$ python -q
>>> import numpy as np
>>> np.set_printoptions(precision=2, suppress=True, linewidth=160, legacy="1.25")
>>> K = np.loadtxt("dump.csv", delimiter=",")
>>> K
array([[0., 0., 2.],
       [1., 0., 0.],
       [0., 1., 0.]])
>>> np.kron(np.eye(2, dtype=int), K)
array([[0., 0., 2., 0., 0., 0.],
       [1., 0., 0., 0., 0., 0.],
       [0., 1., 0., 0., 0., 0.],
       [0., 0., 0., 0., 0., 2.],
       [0., 0., 0., 1., 0., 0.],
       [0., 0., 0., 0., 1., 0.]])
>>> np.einsum("ii->", K)
0.0
>>> np.linalg.eigvals(K)
array([-0.63+1.09j, -0.63-1.09j,  1.26+0.j  ])
>>> m1 = np.loadtxt("block18.csv", delimiter=",")
>>> m1
array([[ 1.,  0.,  0.,  0.],
       [ 2.,  1.,  0.,  0.],
       [ 0.,  0.,  1.,  0.],
       [-1.,  1.,  0.,  1.]])
>>> # splits into 2 blocks
>>> proj = np.triu(np.array([[-4, 5, -5, 1], [-8, -6, 4, -7], [0, 1, 8, -6], [-6, 3, -7, -6]]), 1) + np.eye(4)
>>> M2 = proj @ m1 @ np.linalg.inv(proj)
>>> np.trace(M2), np.trace(m1)
(4.0, 4.0)
>>> M2
array([[  10.,  -44.,  221., 1009.],
       [   9.,  -51.,  253., 1145.],
       [   6.,  -36.,  175.,  786.],
       [  -1.,    6.,  -29., -130.]])
>>> data = np.load("test8.npy")
>>> data
array([[0, 0, 0, 1],
       [0, 0, 0, 0],
       [0, 0, 0, 0],
       [1, 0, 0, 0]])
>>> # equal to its transpose
>>> np.argwhere(np.triu(data))
array([[0, 3]])
>>> data.sum(axis=0)
array([1, 0, 0, 1])
>>> np.trace(data @ data @ data) // 6
0
>>> data @ data
array([[1, 0, 0, 0],
       [0, 0, 0, 0],
       [0, 0, 0, 0],
       [0, 0, 0, 1]])
>>> L = np.diag(data.sum(axis=1)) - data
>>> L
array([[ 1,  0,  0, -1],
       [ 0,  0,  0,  0],
       [ 0,  0,  0,  0],
       [-1,  0,  0,  1]])
>>> L @ np.ones(4)
array([0., 0., 0., 0.])
>>> np.linalg.matrix_rank(L)
1
>>> round(np.linalg.det(L[1:, 1:]))
0
>>> np.linalg.eigvalsh(L)
array([0., 0., 0., 2.])
